>>> import numpy as np
>>> from numpy import linalg as LA
>>> np.set_printoptions(precision=2, suppress=True, linewidth=120)
>>> E = np.load("case19.npy")
>>> E
array([[ 7.32,  5.51, -1.68,  6.01, -2.32],
       [ 1.39,  1.79,  0.05, -0.54,  1.49],
       [-5.47, -4.34,  1.64, -4.18,  1.04],
       [-1.26, -0.86, -0.09, -0.91,  0.49],
       [-4.49, -3.21,  0.99, -4.06,  1.93],
       [ 5.37,  3.8 , -1.84,  5.34, -2.5 ],
       [-3.94, -3.15,  1.09, -2.92,  0.74],
       [-2.05, -1.63,  0.91, -2.12,  0.94],
       [ 2.13,  2.41, -0.35,  0.09,  1.45],
       [-2.4 , -1.81,  0.62, -1.78,  0.48]])
>>> idx = E[:, 3] > np.median(E[:, 3])
>>> r0 = E[idx].mean(axis=0) - E[~idx].mean(axis=0)
>>> np.argsort(-np.abs(r0).round(6), kind="stable")
array([0, 1, 3, 2, 4])
>>> r0
array([ 6.66,  5.36, -1.83,  5.01, -1.3 ])
>>> idx.astype(int)
array([1, 1, 0, 1, 0, 1, 0, 0, 1, 0])
>>> ((E - E.mean(axis=0)) @ r0 > 0).astype(int)
array([1, 1, 0, 0, 0, 1, 0, 0, 1, 0])
>>> w1 = np.array([[1, 0, 1, 0], [0, 0, 0, 1], [3, 3, 3, 3], [3, 2, 0, 0], [1, 3, 3, 2]])
>>> c = np.array([-1, 3, -1, 0])
>>> hid = np.maximum(E @ w1 + c, 0)
>>> LA.matrix_rank(hid)
np.int64(4)
>>> basis = np.array([[6, 2, 3], [1, 0, 6], [5, 5, 7], [5, 6, 9]])
>>> (hid @ basis).round(6).argmax(axis=1)
array([0, 2, 2, 2, 2, 0, 2, 2, 2, 2])
>>> w1 @ basis
array([[11,  7, 10],
       [ 5,  6,  9],
       [51, 39, 75],
       [20,  6, 21],
       [34, 29, 60]])
>>> X = np.load("m.npy")
>>> X
array([[4, 0, 4, 4, 9, 5, 0, 0, 0, 9],
       [0, 7, 0, 0, 0, 0, 0, 2, 0, 0],
       [7, 0, 1, 6, 4, 4, 2, 0, 0, 1],
       [3, 0, 1, 4, 5, 4, 4, 0, 0, 6],
       [1, 0, 9, 6, 7, 3, 8, 0, 0, 6],
       [4, 0, 0, 3, 0, 7, 9, 0, 0, 3],
       [4, 0, 0, 1, 8, 1, 9, 0, 0, 1],
       [0, 0, 0, 0, 0, 0, 0, 7, 7, 0],
       [0, 4, 0, 0, 0, 0, 0, 8, 7, 0],
       [3, 0, 3, 3, 7, 9, 5, 0, 0, 2]])
>>> # 2 groups of indices that never mix
>>> np.sort(LA.eigvals(X).real)
array([-6.01, -2.  , -2.  ,  0.08,  1.6 ,  5.98,  6.12,  6.12, 14.94, 30.17])
>>> X @ X
array([[112,   0, 132, 152, 198, 195, 186,   0,   0, 151],
       [  0,  49,   0,   0,   0,   0,   0,  28,  14,   0],
       [ 84,   0,  74,  99, 148, 114, 117,   0,   0, 140],
       [ 86,   0,  80,  98, 160, 136, 160,   0,   0, 110],
       [154,   0, 100, 159, 230, 169, 227,   0,   0, 125],
       [ 98,   0,  28,  67, 144, 117, 171,   0,   0,  90],
       [ 70,   0,  92,  83, 176,  73, 163,   0,   0, 104],
       [  0,  28,   0,   0,   0,   0,   0, 105,  98,   0],
       [  0,  56,   0,   0,   0,   0,   0, 120, 105,   0],
       [111,   0,  87, 122, 157, 146, 210,   0,   0, 126]])
>>> vec = np.array([-1, 0, 1, 2, 1, -4, 5, 3, 1, 4])
>>> rhs = X @ vec
>>> rhs
array([33,  6,  8, 39, 79, 31, 51, 28, 31, 10])
>>> np.round(LA.solve(X, rhs), 2) + 0
array([-1.,  0.,  1.,  2.,  1., -4.,  5.,  3.,  1.,  4.])
>>> rng = np.random.default_rng(988749)
>>> idx = rng.permutation(10)
>>> idx
array([4, 7, 0, 1, 5, 9, 2, 3, 6, 8])
>>> A2 = X[idx][:, idx]
>>> np.sort(np.abs(LA.eigvals(A2)))
array([ 0.08,  1.6 ,  5.98,  6.01,  6.58,  6.58,  7.34,  7.34, 14.94, 30.17])
>>> np.allclose(A2, X)
False
>>> np.trace(A2)
np.int64(55)
>>> np.sort(np.abs(LA.eigvals(X)))
array([ 0.08,  1.6 ,  5.98,  6.01,  6.58,  6.58,  7.34,  7.34, 14.94, 30.17])
>>> (X - X.T) / 2
array([[ 0. ,  0. , -1.5,  0.5,  4. ,  0.5, -2. ,  0. ,  0. ,  3. ],
       [ 0. ,  0. ,  0. ,  0. ,  0. ,  0. ,  0. ,  1. , -2. ,  0. ],
       [ 1.5,  0. ,  0. ,  2.5, -2.5,  2. ,  1. ,  0. ,  0. , -1. ],
       [-0.5,  0. , -2.5,  0. , -0.5,  0.5,  1.5,  0. ,  0. ,  1.5],
       [-4. ,  0. ,  2.5,  0.5,  0. ,  1.5,  0. ,  0. ,  0. , -0.5],
       [-0.5,  0. , -2. , -0.5, -1.5,  0. ,  4. ,  0. ,  0. , -3. ],
       [ 2. ,  0. , -1. , -1.5,  0. , -4. ,  0. ,  0. ,  0. , -2. ],
       [ 0. , -1. ,  0. ,  0. ,  0. ,  0. ,  0. ,  0. , -0.5,  0. ],
       [ 0. ,  2. ,  0. ,  0. ,  0. ,  0. ,  0. ,  0.5,  0. ,  0. ],
       [-3. ,  0. ,  1. , -1.5,  0.5,  3. ,  2. ,  0. ,  0. ,  0. ]])
>>> np.round(np.abs(LA.eigvals(X)).max(), 2)
np.float64(30.17)
>>> X @ X
array([[112,   0, 132, 152, 198, 195, 186,   0,   0, 151],
       [  0,  49,   0,   0,   0,   0,   0,  28,  14,   0],
       [ 84,   0,  74,  99, 148, 114, 117,   0,   0, 140],
       [ 86,   0,  80,  98, 160, 136, 160,   0,   0, 110],
       [154,   0, 100, 159, 230, 169, 227,   0,   0, 125],
       [ 98,   0,  28,  67, 144, 117, 171,   0,   0,  90],
       [ 70,   0,  92,  83, 176,  73, 163,   0,   0, 104],
       [  0,  28,   0,   0,   0,   0,   0, 105,  98,   0],
       [  0,  56,   0,   0,   0,   0,   0, 120, 105,   0],
       [111,   0,  87, 122, 157, 146, 210,   0,   0, 126]])
>>> LA.determinant(X)
Traceback (most recent call last):
  File "<python-input-38>", line 1, in <module>
    LA.determinant(X)
    ^^^^^^^^^^^^^^
AttributeError: module 'numpy.linalg' has no attribute 'determinant'
>>> LA.matrix_power(X, 3)
array([[4003,    0, 2967, 4260, 6227, 5200, 6640,    0,    0, 4313],
       [   0,  399,    0,    0,    0,    0,    0,  406,  294,    0],
       [2643,    0, 2261, 2943, 4499, 3731, 4507,    0,    0, 3051],
       [2872,    0, 2292, 3074, 4754, 3724, 5046,    0,    0, 3190],
       [3982,    0, 3320, 4341, 6882, 5031, 6865,    0,    0, 4804],
       [2355,    0, 2053, 2484, 4335, 3102, 4518,    0,    0, 2878],
       [2605,    0, 2351, 2914, 4677, 3188, 4568,    0,    0, 2866],
       [   0,  588,    0,    0,    0,    0,    0, 1575, 1421,    0],
       [   0,  812,    0,    0,    0,    0,    0, 1792, 1575,    0],
       [3378,    0, 2444, 3422, 5618, 4228, 5752,    0,    0, 3660]])
